$ python3 -q
>>> import numpy as np
>>> import numpy.linalg as la
>>> np.set_printoptions(suppress=True, linewidth=100)
>>> rd = lambda a: np.round(a, 2) + 0
>>> W0 = np.array([[1, 2, 3, 2], [2, 3, 0, 3], [1, 1, 0, 1], [2, 2, 1, 1]])
>>> np.einsum("ii->", W0)
np.int64(5)
>>> rd(la.det(2 * W0)), rd(la.det(W0))
(np.float64(48.0), np.float64(3.0))
>>> rd(np.poly(W0))
array([  1.,  -5., -11.,  -2.,   3.])
>>> rd(la.eigvals(W0))
array([ 6.68,  0.41, -1.09, -1.  ])
>>> rd(la.eigvals(W0).sum().real)
np.float64(5.0)
>>> (W0 - W0.T) / 2
array([[ 0. ,  0. ,  1. ,  0. ],
       [ 0. ,  0. , -0.5,  0.5],
       [-1. ,  0.5,  0. ,  0. ],
       [ 0. , -0.5,  0. ,  0. ]])
>>> np.allclose(W0, W0.T)
False
>>> rd(np.sort(np.abs(la.eigvals(W0))))
array([0.41, 1.  , 1.09, 6.68])
>>> np.allclose(W0 @ W0.T, W0.T @ W0)
False
>>> print((W0 + W0.T) / 2)
[[1.  2.  2.  2. ]
 [2.  3.  0.5 2.5]
 [2.  0.5 0.  1. ]
 [2.  2.5 1.  1. ]]
>>> W0.inv()
Traceback (most recent call last):
  File "<python-input-15>", line 1, in <module>
    W0.inv()
    ^^^^^^
AttributeError: 'numpy.ndarray' object has no attribute 'inv'
>>> rng = np.random.default_rng(2)
>>> lab = rng.permutation(4)
>>> lab
array([3, 2, 0, 1])
>>> out = W0[lab][:, lab]
>>> np.diag(out)
array([1, 0, 1, 3])
>>> rd(la.det(out)), rd(la.det(W0[lab]))
(np.float64(3.0), np.float64(-3.0))
>>> np.allclose(out, W0)
False
>>> np.trace(out)
np.int64(5)
>>> X = np.array([[-0.9, -0.1, -1.9, -2.0, 0.9],
...     [-1.1, 0.4, -1.4, -0.1, 1.5],
...     [-1.4, -0.7, 0.1, 1.7, -0.4]])
>>> X[0] = X[2] + 0.05 * rng.normal(size=5)
>>> rd(X)
array([[-1.42, -0.82,  0.19,  1.76, -0.42],
       [-1.1 ,  0.4 , -1.4 , -0.1 ,  1.5 ],
       [-1.4 , -0.7 ,  0.1 ,  1.7 , -0.4 ]])
>>> x0 = np.array([-3, 3, 3, -2, 1])
>>> h1 = np.maximum(X @ x0, 0)
>>> rd(np.tanh(X @ x0))
array([-0.92,  0.96, -0.89])
>>> X * (h1 > 1e-9)[:, None]
array([[-0. , -0. ,  0. ,  0. , -0. ],
       [-1.1,  0.4, -1.4, -0.1,  1.5],
       [-0. , -0. ,  0. ,  0. , -0. ]])
>>> print(rd(np.maximum(X @ (3 * x0), 0)))
[0. 6. 0.]
>>> rd(np.maximum(X @ x0, 0) - np.maximum(-X @ x0, 0))
array([-1.56,  2.  , -1.4 ])
>>> def softmax(z):
...     e = np.exp(z - z.max(axis=-1, keepdims=True))
...     return e / e.sum(axis=-1, keepdims=True)
... 
>>> rd(softmax(X).sum(axis=1))
array([1., 1., 1.])
>>> rd(softmax(X[2] + 2))
array([0.03, 0.06, 0.14, 0.68, 0.08])
>>> scores = X @ X.T / np.sqrt(5)
>>> softmax(scores).round(6).argmax(axis=1)
array([0, 1, 0])
>>> rd(softmax(scores))
array([[0.51, 0.04, 0.45],
       [0.07, 0.84, 0.08],
       [0.5 , 0.05, 0.45]])
>>> U, sigma, Vh = la.svd(X)
>>> print(np.argmax(sigma[:-1] / (sigma[1:] + 1e-6)) + 1)
2
>>> out = U[:, :2] @ np.diag(sigma[:2]) @ Vh[:2]
>>> rd(la.norm(X - out, 2)), rd(sigma[2])
(np.float64(0.07), np.float64(0.07))
>>> M = np.load("sample9.npy")
>>> M
array([[-0.4,  0.6,  0.8],
       [-0.3, -0.1,  2.1],
       [-0.4, -0.3,  0.1],
       [-1. ,  0.5, -0.5],
       [ 0. ,  0.7, -0.4],
       [ 0.2,  1.8,  1. ],
       [-1. ,  1.5,  0. ],
       [ 0.9,  1.3,  1.8],
       [-1.2,  1.3,  0.1],
       [ 0.5, -0.1,  0.3],
       [ 2.4,  0.3,  0.5],
       [-1.2,  0.9, -1.3],
       [-0.4, -2.2,  0.3],
       [-0.5, -0.6,  0.6],
       [-2. ,  1.1, -0.4],
       [-0.6, -0.7, -0.1],
       [-0.6, -0.4,  0.3],
       [ 1. ,  0.3,  1.5],
       [ 1.3, -0.4,  0.3],
       [-3.3,  4.2,  3.6],
       [ 0.5, -2.5,  0.5],
       [ 0.7,  0.3, -1.5],
       [-1.5,  0.4,  0.5],
       [ 0.2,  1. ,  0.2]])
>>> cen = (M - M.mean(axis=0)) / M.std(axis=0)
>>> cen.std(axis=0)
array([1., 1., 1.])
>>> c = la.lstsq(np.delete(cen, 2, axis=1), cen[:, 2])[0]
>>> np.abs(c).argmax()
np.int64(1)
>>> print(rd(c))
[0.02 0.37]
>>> d = la.norm(M[:, None] - M[None], axis=-1)
>>> print(d.shape)
(24, 24)
>>> la.matrix_rank(d ** 2)
np.int64(5)
>>> np.unravel_index(d.round(6).argmax(), d.shape)
(np.int64(19), np.int64(20))
>>> lab = M[:, 0] > np.median(M[:, 0])
>>> r0 = M[lab].mean(axis=0) - M[~lab].mean(axis=0)
>>> rd((((M - M.mean(axis=0)) @ r0 > 0) == lab).mean())
np.float64(0.96)
>>> ((M - M.mean(axis=0)) @ r0 > 0).astype(int)
array([0, 1, 0, 0, 1, 1, 0, 1, 0, 1, 1, 0, 1, 0, 0, 0, 0, 1, 1, 0, 1, 1, 0, 1])
>>> F = np.array([[0, 0, 0, 1], [1, 0, 0, 0], [0, 1, 0, 0], [0, 0, 1, 0]])
>>> # a transition matrix
>>> hat = np.triu(np.array([[2, 3, 1, 4], [0, 1, 1, 2], [0, 5, 4, 2], [4, 0, 5, 5]]), 1) + np.eye(4)
>>> out = hat @ F @ la.inv(hat)
>>> print(rd(la.det(out)))
-1.0
>>> print(la.matrix_rank(out))
4
>>> np.trace(out), np.trace(F)
(np.float64(0.0), np.int64(0))
>>> print(hat @ F - F @ hat)
[[ 3.  1.  4.  0.]
 [ 0. -2.  1. -4.]
 [ 0.  0.  1. -2.]
 [ 0.  0.  0. -2.]]
>>> r0, r1 = F[3], F[0]
>>> r0 @ r1
np.int64(0)
>>> p = (r0 @ r1) / (r0 @ r0) * r0
>>> print((r1 - p) @ r0)
0.0
>>> rd(la.norm(r0 + r1) ** 2 + la.norm(r0 - r1) ** 2)
np.float64(4.0)
>>> np.fft.fft(F[0])
array([ 1.+0.j,  0.+1.j, -1.+0.j,  0.-1.j])
>>> np.sort(np.abs(np.fft.fft(F[0]))), rd(np.sort(la.svd(F, compute_uv=False)))
(array([1., 1., 1., 1.]), array([1., 1., 1., 1.]))
>>> F @ np.ones(4)
array([1., 1., 1., 1.])
>>> rd(la.det(F.T))
np.float64(-1.0)
>>> np.kron(np.eye(2, dtype=int), F)
array([[0, 0, 0, 1, 0, 0, 0, 0],
       [1, 0, 0, 0, 0, 0, 0, 0],
       [0, 1, 0, 0, 0, 0, 0, 0],
       [0, 0, 1, 0, 0, 0, 0, 0],
       [0, 0, 0, 0, 0, 0, 0, 1],
       [0, 0, 0, 0, 1, 0, 0, 0],
       [0, 0, 0, 0, 0, 1, 0, 0],
       [0, 0, 0, 0, 0, 0, 1, 0]])
>>> rd(np.poly(F))
array([ 1.,  0.,  0.,  0., -1.])
>>> print(rd(la.eigvals(F)))
[-1.+0.j  0.+1.j  0.-1.j  1.+0.j]
>>> x0 = np.array([-1, -3, -3, -3])
>>> print(rd(np.abs(la.eigvals(F))))
[1. 1. 1. 1.]
>>> [p for p in range(1, 25) if np.allclose(la.matrix_power(F, p), np.eye(4))]
[4, 8, 12, 16, 20, 24]
>>> rd(la.det(F))
np.float64(-1.0)
>>> 4 - la.matrix_rank(F - np.eye(4), tol=1e-8)
np.int64(1)
>>> E = np.load("m.npy")
>>> E
array([[ -0.2 ,  -0.04,   0.54,   0.82],
       [  0.47,   0.1 ,   4.86,  -2.13],
       [  0.02,   0.03,  -5.53,   1.62],
       [  0.31,  -0.05,  -5.36,   2.88],
       [ -0.02,  -0.04,  -9.02,   1.21],
       [ -0.19,  -0.08,  -8.88,   1.6 ],
       [  0.05,  -0.12,  -5.92,   0.29],
       [  0.01,   0.09,  -1.21,   2.15],
       [ -0.4 ,   0.02,  -3.01,   1.43],
       [  0.19,   0.11,  -3.54,  -0.03],
       [  0.32,   0.  ,   7.96,  -2.16],
       [  0.18,  -0.01,   0.88,   2.92],
       [ -0.35,  -0.08, -14.79,  -1.49],
       [ -1.02,   0.09, -10.3 ,   0.07],
       [ -0.15,  -0.17,   5.81,   2.58],
       [ -0.54,  -0.03, -10.82,  -2.  ],
       [  0.01,   0.02,  -1.57,  -2.7 ],
       [ -0.17,   0.14,   0.6 ,   0.81],
       [ -0.33,   0.03,   4.41,  -1.67],
       [ -0.16,  -0.03,   9.07,  -1.15]])
>>> # column 2 is much longer than the rest
>>> hat = E @ la.solve(E.T @ E, E.T)
>>> la.matrix_rank(np.eye(20) - hat)
np.int64(16)
>>> rd(hat @ E[:, 2])
array([  0.54,   4.86,  -5.53,  -5.36,  -9.02,  -8.88,  -5.92,  -1.21,  -3.01,  -3.54,   7.96,
         0.88, -14.79, -10.3 ,   5.81, -10.82,  -1.57,   0.6 ,   4.41,   9.07])
>>> rd(np.diag(hat))
array([0.05, 0.22, 0.09, 0.23, 0.12, 0.14, 0.16, 0.17, 0.12, 0.17, 0.14, 0.14, 0.35, 0.52, 0.44,
       0.26, 0.13, 0.21, 0.15, 0.19])
>>> print(E.ravel(order="F"))
[ -0.2    0.47   0.02   0.31  -0.02  -0.19   0.05   0.01  -0.4    0.19   0.32   0.18  -0.35  -1.02
  -0.15  -0.54   0.01  -0.17  -0.33  -0.16  -0.04   0.1    0.03  -0.05  -0.04  -0.08  -0.12   0.09
   0.02   0.11   0.    -0.01  -0.08   0.09  -0.17  -0.03   0.02   0.14   0.03  -0.03   0.54   4.86
  -5.53  -5.36  -9.02  -8.88  -5.92  -1.21  -3.01  -3.54   7.96   0.88 -14.79 -10.3    5.81 -10.82
  -1.57   0.6    4.41   9.07   0.82  -2.13   1.62   2.88   1.21   1.6    0.29   2.15   1.43  -0.03
  -2.16   2.92  -1.49   0.07   2.58  -2.    -2.7    0.81  -1.67  -1.15]
>>> T = E.reshape(20, 2, -1)
>>> T[:, 0]
array([[-0.2 , -0.04],
       [ 0.47,  0.1 ],
       [ 0.02,  0.03],
       [ 0.31, -0.05],
       [-0.02, -0.04],
       [-0.19, -0.08],
       [ 0.05, -0.12],
       [ 0.01,  0.09],
       [-0.4 ,  0.02],
       [ 0.19,  0.11],
       [ 0.32,  0.  ],
       [ 0.18, -0.01],
       [-0.35, -0.08],
       [-1.02,  0.09],
       [-0.15, -0.17],
       [-0.54, -0.03],
       [ 0.01,  0.02],
       [-0.17,  0.14],
       [-0.33,  0.03],
       [-0.16, -0.03]])
>>> W2 = E[[10, 8]].astype(float)
>>> for _ in range(7):
...     lab = la.norm(E[:, None] - W2, axis=-1).argmin(axis=1)
...     W2 = np.array([E[lab == j].mean(axis=0) for j in range(2)])
... 
>>> lab
array([1, 0, 1, 1, 1, 1, 1, 1, 1, 1, 0, 1, 1, 1, 0, 1, 1, 1, 0, 0])
>>> rd(W2)
array([[ 0.03, -0.01,  6.42, -0.91],
       [-0.14,  0.  , -5.2 ,  0.64]])
>>> np.abs(W2[1] - W2[0]).argmax()
np.int64(2)
>>> rd(W2[1] - W2[0])
array([ -0.17,   0.02, -11.62,   1.54])
>>> data = np.load("x.npy")
>>> data
array([[5., 0.],
       [0., 5.]])
>>> out = data / la.norm(data, axis=1, keepdims=True)
>>> C2 = out @ out.T
>>> C2
array([[1., 0.],
       [0., 1.]])
>>> (np.abs(C2) > 0.9).astype(int)
array([[1, 0],
       [0, 1]])
>>> (C2 - 2 * np.eye(2)).round(6).argmax(axis=1)
array([1, 0])
>>> print(np.argwhere(np.triu(np.abs(C2) > 0.95, 1)))
[]
>>> out = np.array([[0, -3, -3], [-2, 3, -3], [-2, 3, 3], [0, 3, -3]])
>>> la.matrix_rank(E @ out)
np.int64(3)
>>> w, V = la.eig(data)
>>> data @ V[:, 0] - w[0] * V[:, 0]
array([0., 0.])
>>> print(rd(np.sort(la.eigvals(data @ data))))
[25. 25.]
>>> np.prod(w)
np.float64(25.0)
>>> print(w)
[5. 5.]
>>> rd(np.sort(la.eigvals(data.T)))
array([5., 5.])
>>> rd(np.sort(la.eigvals(la.inv(data))))
array([0.2, 0.2])
>>> w, V = la.eig(W0)
>>> rd(np.sort(la.eigvals(la.inv(W0))))
array([-1.  , -0.92,  0.15,  2.43])
>>> m1 = np.array([[0.8, -1.0, 1.8, -1.1],
...     [-1.3, 0.2, 1.6, 1.3],
...     [0.0, -0.7, -0.8, -0.1],
...     [0.7, 1.9, 0.3, -0.6],
...     [0.4, 0.6, -1.0, -0.3]])
>>> m1[:, 1] *= 3
>>> print(rd(m1))
[[ 0.8 -3.   1.8 -1.1]
 [-1.3  0.6  1.6  1.3]
 [ 0.  -2.1 -0.8 -0.1]
 [ 0.7  5.7  0.3 -0.6]
 [ 0.4  1.8 -1.  -0.3]]
>>> print(softmax(m1).sum(axis=1))
[1. 1. 1. 1. 1.]
>>> scores = m1 @ m1.T / np.sqrt(4)
>>> softmax(scores).round(6).argmax(axis=1)
array([0, 1, 2, 3, 3])
>>> arr = np.load("arr.npy")
>>> arr
array([[-0.99, -0.93,  0.99],
       [-0.66,  0.2 ,  0.2 ],
       [-0.99, -0.91,  0.98],
       [-0.64, -0.43,  0.61],
       [ 0.92,  0.58, -0.84],
       [-0.99, -0.73,  0.96],
       [ 0.24,  0.41, -0.43],
       [-1.  , -0.98,  1.  ],
       [ 0.82,  0.7 , -0.84],
       [-0.04,  0.25, -0.19],
       [-0.62, -0.12,  0.4 ],
       [-0.93, -0.86,  0.94],
       [-0.41,  0.58, -0.32],
       [ 0.48,  0.4 , -0.52],
       [-0.51, -0.35,  0.49],
       [ 0.71,  0.79, -0.85],
       [-0.86, -0.27,  0.66]])
>>> O, V = la.qr(arr[:, :2])[0], la.qr(arr[:, 2:])[0]
>>> sigma = la.svd(O.T @ V, compute_uv=False)
>>> print(rd(np.degrees(np.arccos(sigma.clip(0, 1)))))
[4.71]
>>> rd(sigma)
array([1.])
